$ python -q
>>> import numpy as np
>>> np.set_printoptions(suppress=True, linewidth=200)
>>> tidy = lambda a: np.round(a, 3) + 0
>>> A = np.load("layer4.npy")
>>> print(A)
[[0. 0. 0. 3. 0. 3. 1.]
 [0. 0. 0. 0. 0. 0. 0.]
 [0. 0. 0. 0. 0. 0. 0.]
 [3. 0. 0. 0. 0. 0. 0.]
 [0. 0. 0. 0. 0. 0. 0.]
 [3. 0. 0. 0. 0. 0. 0.]
 [1. 0. 0. 0. 0. 0. 0.]]
>>> # columns 1 and 2 are equal
>>> ev, V = np.linalg.eigh(A)
>>> print(ev.sum(), np.trace(A))
0.0 0.0
>>> print(tidy(np.abs(V[:, -1])))
[0.707 0.    0.    0.487 0.    0.487 0.162]
>>> print(tidy(np.linalg.eigvalsh(A + -3 * np.eye(7))))
[-7.359 -3.    -3.    -3.    -3.    -3.     1.359]
>>> print(tidy(V @ np.diag(ev) @ V.T))
[[0. 0. 0. 3. 0. 3. 1.]
 [0. 0. 0. 0. 0. 0. 0.]
 [0. 0. 0. 0. 0. 0. 0.]
 [3. 0. 0. 0. 0. 0. 0.]
 [0. 0. 0. 0. 0. 0. 0.]
 [3. 0. 0. 0. 0. 0. 0.]
 [1. 0. 0. 0. 0. 0. 0.]]
>>> print(np.unravel_index(np.abs(A).argmax(), A.shape))
(np.int64(0), np.int64(3))
>>> print(tidy(A.mean(axis=0)))
[1.    0.    0.    0.429 0.    0.429 0.143]
>>> print(tidy(np.linalg.norm(A)))
6.164
>>> print(A.shape)
(7, 7)
>>> print(np.count_nonzero(A))
6
>>> def softmax(z):
...     e = np.exp(z - z.max(axis=-1, keepdims=True))
...     return e / e.sum(axis=-1, keepdims=True)
... 
>>> print(tidy(softmax(A[3])))
[0.77  0.038 0.038 0.038 0.038 0.038 0.038]
>>> scores = A @ A.T / np.sqrt(7)
>>> print(tidy(softmax(scores)[3] @ A))
[2.729 0.    0.    0.045 0.    0.045 0.015]
>>> u = np.array([0, 3, 2])
>>> print(np.convolve(A[6], u))
[0. 3. 2. 0. 0. 0. 0. 0. 0.]
>>> x0 = np.array([2, 0, 1, 0, 0, 1, 2])
>>> print(np.sign((A @ x0).round(6)))
[1. 0. 0. 1. 0. 1. 1.]
>>> print(A @ (2 * x0))
[10.  0.  0. 12.  0. 12.  4.]
>>> print((A * x0).sum(axis=1))
[5. 0. 0. 6. 0. 6. 2.]
>>> print(np.einsum("ij,j->i", A, x0))
[5. 0. 0. 6. 0. 6. 2.]
>>> out = np.array([[2]])
>>> C = np.array([[5]])
>>> J = np.block([[out, np.zeros((1, 1))], [np.zeros((1, 1)), C]])
>>> print(J)
[[2. 0.]
 [0. 5.]]
>>> # symmetric, so the eigenvalues are real
>>> ev, V = np.linalg.eigh(J)
>>> print(V.T @ V)
[[1. 0.]
 [0. 1.]]
>>> print(np.abs(V[:, -1]))
[0. 1.]
>>> print(tidy(np.linalg.eigvalsh(J + -2 * np.eye(2))))
[0. 3.]
>>> print((np.linalg.matrix_power((J != 0) + (J.T != 0) + np.eye(2), 2) > 0).astype(int))
[[1 0]
 [0 1]]
>>> print(J @ J)
[[ 4.  0.]
 [ 0. 25.]]
>>> print(tidy(np.sort(np.linalg.eigvals(J).real)))
[2. 5.]
